% python3 -q
>>> import numpy as np
>>> np.set_printoptions(precision=2, suppress=True, linewidth=140, legacy="1.25")
>>> tidy = lambda a: np.round(a, 2) + 0
>>> data = np.load("m.npy")
>>> print(data)
[[-0.02 -4.02  0.03]
 [ 0.04 -4.   -0.01]
 [ 0.03 -4.    0.02]
 [-0.02 -4.05 -0.01]
 [ 0.01 -4.    0.05]
 [ 0.   -3.98 -0.01]
 [-0.03 -3.99  0.01]
 [ 0.   -3.99  0.03]
 [-0.02 -4.02  0.01]
 [ 4.03  2.02 -4.96]
 [ 4.01  1.96 -5.01]
 [ 3.98  2.01 -4.98]
 [ 3.97  1.98 -5.01]
 [ 4.01  1.99 -4.98]
 [ 4.02  2.01 -4.98]
 [ 3.99  1.97 -5.01]
 [ 3.98  1.97 -5.02]
 [ 4.    1.99 -5.05]
 [ 5.   -5.01 -1.99]
 [ 5.04 -5.01 -1.99]
 [ 4.99 -4.98 -2.03]
 [ 5.02 -5.01 -1.98]
 [ 4.99 -5.01 -2.  ]
 [ 4.98 -4.98 -2.02]
 [ 5.02 -5.02 -1.98]
 [ 4.98 -5.03 -2.  ]
 [ 4.99 -5.   -1.98]]
>>> Q, vecs = np.linalg.qr(data[:, :1])[0], np.linalg.qr(data[:, 1:])[0]
>>> sv = np.linalg.svd(Q.T @ vecs, compute_uv=False)
>>> tidy(np.linalg.norm(Q @ Q.T - vecs @ vecs.T, 2))
1.0
>>> print(tidy(np.degrees(np.arccos(sv.clip(0, 1)))))
[17.05]
>>> C2 = data.T @ data
>>> print((data @ data.T).shape)
(27, 27)
>>> print(tidy(np.trace(C2)), tidy((data ** 2).sum()))
1035.44 1035.44
>>> np.linalg.matrix_rank(C2)
3
>>> print(tidy(np.linalg.svd(data, compute_uv=False) ** 2))
[651.44 370.07  13.92]
>>> tidy(np.diag(C2))
array([369.03, 405.51, 260.89])
>>> print(tidy(np.linalg.eigvalsh(C2)[::-1]))
[651.44 370.07  13.92]
>>> np.allclose(C2, C2.T)
True
>>> feats = np.load("arr.npy")
>>> print(feats)
[[ 0.25 -3.11  2.08  2.73 -2.3  -0.38  0.4  -0.55]
 [-1.02  3.44 -0.88 -0.87 -2.94 -1.93 -0.53 -0.8 ]
 [ 3.11 -0.09 -0.4  -2.03  0.32  0.38  0.84  0.55]
 [-1.36 -1.6   0.72  1.7   0.98  0.6  -0.24  0.  ]]
>>> # null space of dimension 5
>>> other = feats / np.sqrt((feats ** 2).mean(axis=1, keepdims=True))
>>> np.linalg.matrix_rank(feats - feats.mean(axis=1, keepdims=True))
3
>>> K = np.load("case0.npy")
>>> K
array([[5., 3., 0., 0., 0., 0.],
       [3., 0., 3., 0., 0., 0.],
       [0., 3., 1., 3., 0., 0.],
       [0., 0., 3., 0., 3., 0.],
       [0., 0., 0., 3., 5., 3.],
       [0., 0., 0., 0., 3., 2.]])
>>> Q, Rm = np.linalg.qr(K)
>>> tidy(Q.T @ Q)
array([[1., 0., 0., 0., 0., 0.],
       [0., 1., 0., 0., 0., 0.],
       [0., 0., 1., 0., 0., 0.],
       [0., 0., 0., 1., 0., 0.],
       [0., 0., 0., 0., 1., 0.],
       [0., 0., 0., 0., 0., 1.]])
>>> tidy(np.abs(np.diag(Rm)))
array([5.83, 3.37, 4.07, 3.17, 4.62, 0.9 ])
>>> Q.shape, Rm.shape
((6, 6), (6, 6))
>>> tidy(Q @ Rm)
array([[5., 3., 0., 0., 0., 0.],
       [3., 0., 3., 0., 0., 0.],
       [0., 3., 1., 3., 0., 0.],
       [0., 0., 3., 0., 3., 0.],
       [0., 0., 0., 3., 5., 3.],
       [0., 0., 0., 0., 3., 2.]])
>>> np.allclose(Rm.T @ Rm, K.T @ K)
True
>>> x = np.array([2, 1, 1, 0, 2, 2])
>>> rhs = K @ x
>>> rhs
array([13.,  9.,  4.,  9., 16., 10.])
>>> tidy(np.linalg.solve(K.T, K[0]))
array([1., 0., 0., 0., 0., 0.])
>>> tidy(np.linalg.solve(K, 4 * rhs))
array([8., 4., 4., 0., 8., 8.])
>>> tidy(np.linalg.solve(K, rhs))
array([2., 1., 1., 0., 2., 2.])
>>> rng = np.random.default_rng(33934)
>>> other = K + rng.integers(-2, 3, (6, 5)) @ rng.integers(-2, 3, (5, 6))
>>> other
array([[ -1.,   5.,  -2.,   5.,   7.,   9.],
       [  6.,   2.,   6.,   0.,  -2.,  -3.],
       [ -1.,   4.,   1.,  -6., -10.,  -2.],
       [  4.,  -3.,   7.,   2.,   6.,   2.],
       [ -5.,   3.,   1.,  -2.,   3.,  11.],
       [  2.,  -5.,  -3.,   0.,   2.,  -3.]])
>>> tidy(np.linalg.svd(other - K, compute_uv=False))
array([18.81, 15.25,  7.57,  5.17,  0.76,  0.  ])
>>> other - K
array([[ -6.,   2.,  -2.,   5.,   7.,   9.],
       [  3.,   2.,   3.,   0.,  -2.,  -3.],
       [ -1.,   1.,   0.,  -9., -10.,  -2.],
       [  4.,  -3.,   4.,   2.,   3.,   2.],
       [ -5.,   3.,   1.,  -5.,  -2.,   8.],
       [  2.,  -5.,  -3.,   0.,  -1.,  -5.]])
>>> evals, vecs = np.linalg.eigh(K)
>>> evals.sum(), np.trace(K)
(13.0, 13.0)
>>> print(np.unique(evals.round(6) + 0, return_counts=True)[1])
[1 1 1 1 1 1]
>>> print(tidy(vecs.T @ K @ vecs))
[[-4.39  0.    0.    0.    0.    0.  ]
 [ 0.   -1.7   0.    0.    0.    0.  ]
 [ 0.    0.    0.72  0.    0.    0.  ]
 [ 0.    0.    0.    3.66  0.    0.  ]
 [ 0.    0.    0.    0.    6.75  0.  ]
 [ 0.    0.    0.    0.    0.    7.96]]
>>> print(tidy(np.linalg.svd(K, compute_uv=False)))
[7.96 6.75 4.39 3.66 1.7  0.72]
>>> print(tidy(vecs @ np.diag(evals) @ vecs.T))
[[5. 3. 0. 0. 0. 0.]
 [3. 0. 3. 0. 0. 0.]
 [0. 3. 1. 3. 0. 0.]
 [0. 0. 3. 0. 3. 0.]
 [0. 0. 0. 3. 5. 3.]
 [0. 0. 0. 0. 3. 2.]]
>>> Q, vecs = np.linalg.qr(K[:, :5])[0], np.linalg.qr(K[:, 5:])[0]
>>> sv = np.linalg.svd(Q.T @ vecs, compute_uv=False)
>>> tidy(sv)
array([0.97])
>>> tidy(np.degrees(np.arccos(sv.clip(0, 1))))
array([14.44])
>>> (sv > 0.9).sum()
1
>>> other = np.array([[4, 4], [-2, -3]])
>>> cent = np.array([[1, 1, 0], [2, 2, 2], [1, 1, 2]])
>>> F = np.kron(other, cent)
>>> F
array([[ 4,  4,  0,  4,  4,  0],
       [ 8,  8,  8,  8,  8,  8],
       [ 4,  4,  8,  4,  4,  8],
       [-2, -2,  0, -3, -3,  0],
       [-4, -4, -4, -6, -6, -6],
       [-2, -2, -4, -3, -3, -6]])
>>> C2 = F.T @ F
>>> np.diag(C2)
array([120, 120, 160, 150, 150, 200])
>>> tidy(np.linalg.svd(F, compute_uv=False) ** 2)
array([835.59,  57.24,   6.71,   0.46,   0.  ,   0.  ])
>>> np.allclose(C2, C2.T)
True
>>> rk = np.linalg.matrix_rank(F)
>>> rk
4
>>> N = np.linalg.svd(F)[2][rk:].T
>>> print([int(np.linalg.matrix_rank(F[:, :j + 1])) for j in range(6)])
[1, 1, 2, 3, 3, 4]
>>> np.linalg.matrix_rank(F.T @ F), np.linalg.matrix_rank(F @ F.T)
(4, 4)
>>> F.reshape(-1, 2)
array([[ 4,  4],
       [ 0,  4],
       [ 4,  0],
       [ 8,  8],
       [ 8,  8],
       [ 8,  8],
       [ 4,  4],
       [ 8,  4],
       [ 4,  8],
       [-2, -2],
       [ 0, -3],
       [-3,  0],
       [-4, -4],
       [-4, -6],
       [-6, -6],
       [-2, -2],
       [-4, -3],
       [-3, -6]])
>>> F.ravel(order="F")
array([ 4,  8,  4, -2, -4, -2,  4,  8,  4, -2, -4, -2,  0,  8,  8,  0, -4, -4,  4,  8,  4, -3, -6, -3,  4,  8,  4, -3, -6, -3,  0,  8,  8,
        0, -6, -6])
>>> blk = F.reshape(6, 2, -1)
>>> np.swapaxes(blk, 1, 2)[3]
array([[-2, -3],
       [-2, -3],
       [ 0,  0]])
>>> print(blk.shape)
(6, 2, 3)
>>> other = np.array([[2, 3], [-1, 0]])
>>> m1 = np.kron(np.eye(2, dtype=int), other)
>>> m1
array([[ 2,  3,  0,  0],
       [-1,  0,  0,  0],
       [ 0,  0,  2,  3],
       [ 0,  0, -1,  0]])
>>> th = np.radians(120)
>>> Rm = np.eye(4)
>>> Rm[2, 2] = Rm[1, 1] = np.cos(th)
>>> Rm[2, 1], Rm[1, 2] = -np.sin(th), np.sin(th)
>>> tidy(Rm)
array([[ 1.  ,  0.  ,  0.  ,  0.  ],
       [ 0.  , -0.5 ,  0.87,  0.  ],
       [ 0.  , -0.87, -0.5 ,  0.  ],
       [ 0.  ,  0.  ,  0.  ,  1.  ]])
>>> other = m1 @ Rm.T
>>> np.allclose(m1 @ m1.T, other @ other.T)
True
>>> tidy(other)
array([[ 2.  , -1.5 , -2.6 ,  0.  ],
       [-1.  ,  0.  ,  0.  ,  0.  ],
       [ 0.  ,  1.73, -1.  ,  3.  ],
       [ 0.  , -0.87,  0.5 ,  0.  ]])
>>> x = np.array([-1, -3, 4, 4])
>>> rhs = m1 @ x
>>> coef, lr = np.zeros(4), 1 / np.linalg.norm(m1, 2) ** 2
>>> for i in range(300):
...     coef -= lr * m1.T @ (m1 @ coef - rhs)
...     if i % 50 == 0: print(i, round(np.linalg.norm(m1 @ coef - rhs), 2))
... 
0 1.02
50 0.08
100 0.01
150 0.0
200 0.0
250 0.0
>>> tidy(coef)
array([-1., -3.,  4.,  4.])
>>> th = np.deg2rad(72)
>>> M = np.eye(8)
>>> M[np.ix_([4, 0], [4, 0])] = [[np.cos(th), -np.sin(th)], [np.sin(th), np.cos(th)]]
>>> tidy(M)
array([[ 0.31,  0.  ,  0.  ,  0.  ,  0.95,  0.  ,  0.  ,  0.  ],
       [ 0.  ,  1.  ,  0.  ,  0.  ,  0.  ,  0.  ,  0.  ,  0.  ],
       [ 0.  ,  0.  ,  1.  ,  0.  ,  0.  ,  0.  ,  0.  ,  0.  ],
       [ 0.  ,  0.  ,  0.  ,  1.  ,  0.  ,  0.  ,  0.  ,  0.  ],
       [-0.95,  0.  ,  0.  ,  0.  ,  0.31,  0.  ,  0.  ,  0.  ],
       [ 0.  ,  0.  ,  0.  ,  0.  ,  0.  ,  1.  ,  0.  ,  0.  ],
       [ 0.  ,  0.  ,  0.  ,  0.  ,  0.  ,  0.  ,  1.  ,  0.  ],
       [ 0.  ,  0.  ,  0.  ,  0.  ,  0.  ,  0.  ,  0.  ,  1.  ]])
>>> # 7 blocks once reordered
>>> tidy((M + M.T) / 2)
array([[0.31, 0.  , 0.  , 0.  , 0.  , 0.  , 0.  , 0.  ],
       [0.  , 1.  , 0.  , 0.  , 0.  , 0.  , 0.  , 0.  ],
       [0.  , 0.  , 1.  , 0.  , 0.  , 0.  , 0.  , 0.  ],
       [0.  , 0.  , 0.  , 1.  , 0.  , 0.  , 0.  , 0.  ],
       [0.  , 0.  , 0.  , 0.  , 0.31, 0.  , 0.  , 0.  ],
       [0.  , 0.  , 0.  , 0.  , 0.  , 1.  , 0.  , 0.  ],
       [0.  , 0.  , 0.  , 0.  , 0.  , 0.  , 1.  , 0.  ],
       [0.  , 0.  , 0.  , 0.  , 0.  , 0.  , 0.  , 1.  ]])
>>> tidy(np.sort(np.abs(np.linalg.eigvals(M))))
array([1., 1., 1., 1., 1., 1., 1., 1.])
>>> tidy(np.trace(M))
6.62
>>> tidy(np.linalg.matrix_power(M, 4))
array([[ 0.31,  0.  ,  0.  ,  0.  , -0.95,  0.  ,  0.  ,  0.  ],
       [ 0.  ,  1.  ,  0.  ,  0.  ,  0.  ,  0.  ,  0.  ,  0.  ],
       [ 0.  ,  0.  ,  1.  ,  0.  ,  0.  ,  0.  ,  0.  ,  0.  ],
       [ 0.  ,  0.  ,  0.  ,  1.  ,  0.  ,  0.  ,  0.  ,  0.  ],
       [ 0.95,  0.  ,  0.  ,  0.  ,  0.31,  0.  ,  0.  ,  0.  ],
       [ 0.  ,  0.  ,  0.  ,  0.  ,  0.  ,  1.  ,  0.  ,  0.  ],
       [ 0.  ,  0.  ,  0.  ,  0.  ,  0.  ,  0.  ,  1.  ,  0.  ],
       [ 0.  ,  0.  ,  0.  ,  0.  ,  0.  ,  0.  ,  0.  ,  1.  ]])
